% python3 -q
>>> import numpy as np
>>> np.set_printoptions(precision=2, suppress=True, linewidth=120, floatmode="fixed")
>>> E = np.load("dump.npy")
>>> print(E)
[[ 9.74  0.60  8.20  4.08  0.32  0.89]
 [10.53  0.27 10.84  6.04 -1.97  2.31]
 [10.25 -0.83 10.83  4.99  1.27  1.26]
 [11.05  1.58 10.78  4.30 -1.22  0.73]
 [10.74  1.39 10.36  4.23  1.43  1.09]
 [ 9.57  1.14  9.19  3.78  1.52 -0.98]
 [ 9.80 -0.61  8.64  4.81  0.70 -1.25]
 [ 9.58  0.14 11.50  5.01 -2.27 -1.44]
 [10.80  0.66  9.44  6.89 -0.26  0.84]
 [ 9.33  0.95 10.10  5.36  0.40 -0.62]
 [10.03  0.20  9.00  4.63 -1.99  1.46]
 [10.78 -0.74 11.71  5.37 -0.29  1.22]
 [10.16 -1.31  9.34  5.27  1.71  0.67]
 [11.01  0.35 10.86  4.12  1.18  1.80]
 [11.37  0.50 12.34  6.98  0.32 -0.16]
 [ 9.07  0.78 11.32  4.97  0.47  0.65]
 [11.05 -0.25 10.29  5.45 -1.77  0.19]
 [11.29 -0.45  9.62  4.18  0.32  1.78]
 [13.24 -1.31  9.51  5.12  1.09  0.36]
 [ 8.60 -2.02 10.04  7.11  0.39 -0.76]
 [10.18 -1.55  9.84  5.39  0.94  2.43]
 [11.37  0.62 10.07  5.15  1.75 -1.30]
 [11.20 -0.85 11.24  4.45  0.18  0.16]]
>>> print(np.round(np.linalg.norm(E, 2), 2))
74.55
>>> print(round(float(np.linalg.norm(E) ** 2 / np.linalg.norm(E, 2) ** 2), 2))
1.02
>>> print(np.linalg.norm(E, axis=1).argmax())
14
>>> print(np.linalg.norm(E, axis=0))
[50.41  4.63 49.25 24.92  5.88  5.87]
>>> proj = E @ np.linalg.solve(E.T @ E, E.T)
>>> print(np.allclose(proj @ proj, proj))
True
>>> print(np.round(np.linalg.eigvalsh(proj), 2) + 0)
[0.00 0.00 0.00 0.00 0.00 0.00 0.00 0.00 0.00 0.00 0.00 0.00 0.00 0.00 0.00 0.00 0.00 1.00 1.00 1.00 1.00 1.00 1.00]
>>> print(np.round(np.trace(proj), 2))
6.0
>>> print(np.diag(proj))
[0.11 0.32 0.18 0.24 0.24 0.24 0.20 0.50 0.46 0.16 0.24 0.16 0.17 0.22 0.19 0.26 0.21 0.17 0.44 0.49 0.29 0.27 0.24]
>>> print(proj @ E[:, 2])
[ 8.20 10.84 10.83 10.78 10.36  9.19  8.64 11.50  9.44 10.10  9.00 11.71  9.34 10.86 12.34 11.32 10.29  9.62  9.51
 10.04  9.84 10.07 11.24]
>>> B = np.c_[E[:, :3] @ np.array([[3, 2, 2], [1, 2, 2], [3, 3, 1]]), np.array([5, 6, 3, 0, 5, 3, 6, 7, 9, 9, 1, 9, 5, 7, 2, 1, 9, 2, 0, 0, 3, 8, 7])]
>>> print(B)
[[54.42 45.28 28.88  5.00]
 [64.38 54.12 32.44  6.00]
 [62.41 51.33 29.67  3.00]
 [67.07 57.60 36.04  0.00]
 [64.69 55.34 34.62  5.00]
 [57.42 48.99 30.61  3.00]
 [54.71 44.30 27.02  6.00]
 [63.38 53.94 30.94  7.00]
 [61.38 51.24 32.36  9.00]
 [59.24 50.86 30.66  9.00]
 [57.29 47.46 29.46  1.00]
 [66.73 55.21 31.79  9.00]
 [57.19 45.72 27.04  5.00]
 [65.96 55.30 33.58  7.00]
 [71.63 60.76 36.08  2.00]
 [61.95 53.66 31.02  1.00]
 [63.77 52.47 31.89  9.00]
 [62.28 50.54 31.30  2.00]
 [66.94 52.39 33.37  0.00]
 [53.90 43.28 23.20  0.00]
 [58.51 46.78 27.10  3.00]
 [64.94 54.19 34.05  8.00]
 [66.47 54.42 31.94  7.00]]
>>> print(np.linalg.matrix_rank(np.c_[E, B]))
7
>>> print(np.linalg.matrix_rank(B))
4
>>> Xc = E - E.mean(axis=1)
Traceback (most recent call last):
  File "<python-input-18>", line 1, in <module>
    Xc = E - E.mean(axis=1)
         ~~^~~~~~~~~~~~~~~~
ValueError: operands could not be broadcast together with shapes (23,6) (23,) 
>>> Xc = E - E.mean(axis=0)
>>> left, sig, vt = np.linalg.svd(Xc, full_matrices=False)
>>> print(np.abs(vt[-1]))
[0.11 0.54 0.35 0.73 0.14 0.16]
>>> print((np.sign(left[:, 0]) == np.sign(left[0, 0])).astype(int))
[1 0 1 0 1 1 1 0 0 1 0 0 1 1 0 0 0 1 1 1 1 1 0]
>>> print(np.abs(vt[0]).argmax())
4
>>> print(np.abs(left[:, 0]).argmax())
1
>>> print(np.searchsorted(np.cumsum(sig ** 2) / (sig ** 2).sum(), 0.9) + 1)
5
>>> print(np.round(Xc.mean(axis=0), 2) + 0)
[0.00 0.00 0.00 0.00 0.00 0.00]
>>> print(sig ** 2 / (sig ** 2).sum())
[0.27 0.22 0.18 0.16 0.11 0.07]
>>> print(np.linalg.matrix_rank(Xc))
6
>>> print(np.round(np.linalg.norm(E, 2) / np.linalg.norm(E), 2))
0.99
>>> f = np.array([0, 0, -2, -1, -1, 0, 0, 1, -2, 2, -2, 0]) + 0.5
>>> F = np.outer(f, f) / (f @ f)
>>> print(F)
[[ 0.01  0.01 -0.04 -0.01 -0.01  0.01  0.01  0.04 -0.04  0.07 -0.04  0.01]
 [ 0.01  0.01 -0.04 -0.01 -0.01  0.01  0.01  0.04 -0.04  0.07 -0.04  0.01]
 [-0.04 -0.04  0.13  0.04  0.04 -0.04 -0.04 -0.13  0.13 -0.22  0.13 -0.04]
 [-0.01 -0.01  0.04  0.01  0.01 -0.01 -0.01 -0.04  0.04 -0.07  0.04 -0.01]
 [-0.01 -0.01  0.04  0.01  0.01 -0.01 -0.01 -0.04  0.04 -0.07  0.04 -0.01]
 [ 0.01  0.01 -0.04 -0.01 -0.01  0.01  0.01  0.04 -0.04  0.07 -0.04  0.01]
 [ 0.01  0.01 -0.04 -0.01 -0.01  0.01  0.01  0.04 -0.04  0.07 -0.04  0.01]
 [ 0.04  0.04 -0.13 -0.04 -0.04  0.04  0.04  0.13 -0.13  0.22 -0.13  0.04]
 [-0.04 -0.04  0.13  0.04  0.04 -0.04 -0.04 -0.13  0.13 -0.22  0.13 -0.04]
 [ 0.07  0.07 -0.22 -0.07 -0.07  0.07  0.07  0.22 -0.22  0.37 -0.22  0.07]
 [-0.04 -0.04  0.13  0.04  0.04 -0.04 -0.04 -0.13  0.13 -0.22  0.13 -0.04]
 [ 0.01  0.01 -0.04 -0.01 -0.01  0.01  0.01  0.04 -0.04  0.07 -0.04  0.01]]
>>> # column 1 repeats column 0
>>> rng = np.random.default_rng(15)
>>> z = rng.permutation(12)
>>> print(z)
[ 3  0  5  7  6  2 10  8 11  4  9  1]
>>> B = F[z][:, z]
>>> print(np.allclose(B, F))
False
